% python3 -q
>>> import numpy as np
>>> np.set_printoptions(precision=2, suppress=True, linewidth=100, legacy="1.25")
>>> rnd = lambda a: np.round(a, 2) + 0
>>> F = np.load("w.npy")
>>> F
array([[ -5.61,  -3.7 , -15.59,   5.73,  -3.73,   5.52, -14.23,   4.04,  -6.8 ,  -4.43],
       [ -6.07,  -2.49, -17.34,   5.69,  -2.04,   4.88, -14.74,   3.52,  -5.92,  -4.7 ],
       [ -6.7 ,  -4.64, -17.6 ,   4.87,  -2.93,   4.78, -14.84,   5.02,  -6.98,  -3.99],
       [ -8.02, -24.39,   1.68,   2.81,  11.  ,   3.57,  -1.09, -27.48,  -1.96,  -3.44],
       [ -5.66,  -5.2 , -17.27,   5.91,  -1.34,   4.86, -15.16,   5.66,  -8.18,  -7.41],
       [ -8.78, -11.1 , -12.93,  16.37, -15.98,   4.63, -18.91, -27.1 ,  11.08,  -9.15],
       [ -8.47, -24.92,   0.56,   0.04,  10.66,   3.61,  -1.84, -24.94,  -2.87,  -2.8 ],
       [ -6.95,  -2.74, -15.93,   6.53,  -3.32,   5.69, -12.59,   4.84,  -7.4 ,  -6.65],
       [ -7.65, -11.35, -12.92,  17.16, -16.16,   5.89, -19.91, -27.42,  12.28,  -8.81],
       [ -8.71, -10.84, -12.76,  16.05, -14.98,   6.4 , -20.37, -26.84,  12.02,  -9.62],
       [ -9.69, -11.9 , -13.97,  16.6 , -15.07,   6.14, -22.33, -30.16,  11.71,  -8.95],
       [-11.27, -12.69, -15.31,  15.54, -16.47,   7.13, -20.6 , -27.76,  11.41,  -9.69],
       [ -6.94,  -4.54, -16.56,   5.13,  -3.7 ,   6.  , -15.6 ,   4.1 ,  -7.06,  -4.71],
       [ -8.04, -23.79,  -0.06,   1.84,  12.01,   5.54,  -2.21, -25.79,  -1.14,  -2.64],
       [ -9.46, -22.7 ,   2.54,   1.72,  10.92,   2.71,  -1.63, -22.9 ,  -3.74,  -4.33],
       [ -7.63, -23.96,   1.43,   0.22,  11.71,   2.83,  -1.6 , -25.07,  -2.17,  -3.42],
       [ -4.99,  -3.28, -15.26,   5.71,  -0.14,   5.69, -14.18,   4.77,  -7.5 ,  -6.21],
       [ -8.77, -12.9 , -13.08,  14.77, -14.41,   7.68, -19.81, -29.06,  13.5 , -10.57],
       [ -6.25,  -4.25, -17.37,   6.43,  -2.37,   7.11, -15.81,   4.6 ,  -7.  ,  -3.66]])
>>> rng = np.random.default_rng(426)
>>> out = F + rng.integers(-2, 3, (19, 3)) @ rng.integers(-2, 3, (3, 10))
>>> rnd(out)
array([[ -9.61,  -3.7 , -17.59,   3.73,  -7.73,   9.52, -18.23,   6.04, -10.8 ,  -2.43],
       [ -7.07,  -4.49,  -9.34,  11.69,  -1.04,   8.88, -12.74,   1.52,  -5.92,  -4.7 ],
       [ -4.7 ,  -3.64, -12.6 ,   7.87,   1.07,   2.78,  -9.84,   3.02,  -3.98,  -3.99],
       [ -8.02, -25.39,  -2.32,   0.81,   9.  ,   3.57,  -4.09, -26.48,  -2.96,  -4.44],
       [ -8.66,  -6.2 , -17.27,   5.91,  -4.34,   8.86, -18.16,   6.66, -11.18,  -6.41],
       [ -8.78,  -9.1 , -15.93,  13.37, -15.98,   2.63, -18.91, -26.1 ,  11.08,  -8.15],
       [ -8.47, -25.92,   7.56,   5.04,  12.66,   5.61,   1.16, -26.94,  -1.87,  -2.8 ],
       [ -9.95,  -3.74, -15.93,   6.53,  -6.32,   9.69, -15.59,   5.84, -10.4 ,  -5.65],
       [-13.65,  -7.35, -10.92,  15.16, -18.16,   9.89, -19.91, -25.42,   8.28,  -2.81],
       [ -7.71,  -8.84,  -9.76,  17.05, -11.98,   4.4 , -16.37, -27.84,  14.02,  -8.62],
       [ -7.69, -10.9 , -19.97,  12.6 , -15.07,   2.14, -23.33, -29.16,  12.71,  -9.95],
       [-12.27, -17.69, -19.31,  15.54, -21.47,  11.13, -27.6 , -26.76,   8.41, -12.69],
       [ -6.94,  -2.54, -19.56,   2.13,  -3.7 ,   4.  , -15.6 ,   5.1 ,  -7.06,  -3.71],
       [-12.04, -19.79,   2.94,   0.84,  12.01,   7.54,  -0.21, -24.79,  -3.14,   2.36],
       [ -4.46, -24.7 ,   2.54,   3.72,  13.92,  -1.29,   0.37, -24.9 ,   0.26,  -8.33],
       [ -2.63, -28.96,   0.43,   3.22,  12.71,   0.83,  -2.6 , -27.07,   0.83,  -9.42],
       [ -5.99,  -1.28, -13.26,   5.71,   0.86,   5.69, -12.18,   4.77,  -7.5 ,  -4.21],
       [-10.77, -13.9 ,  -7.08,  18.77, -14.41,  11.68, -18.81, -30.06,  12.5 ,  -9.57],
       [ -1.25,  -6.25, -17.37,   8.43,   0.63,   3.11, -13.81,   2.6 ,  -3.  ,  -7.66]])
>>> print(np.linalg.matrix_rank(out - F, tol=1e-8))
3
>>> np.abs(out - F).sum(axis=1)
array([28., 26., 27., 15., 19., 12., 23., 19., 32., 20., 21., 33., 12., 24., 28., 29., 10., 21.,
       28.])
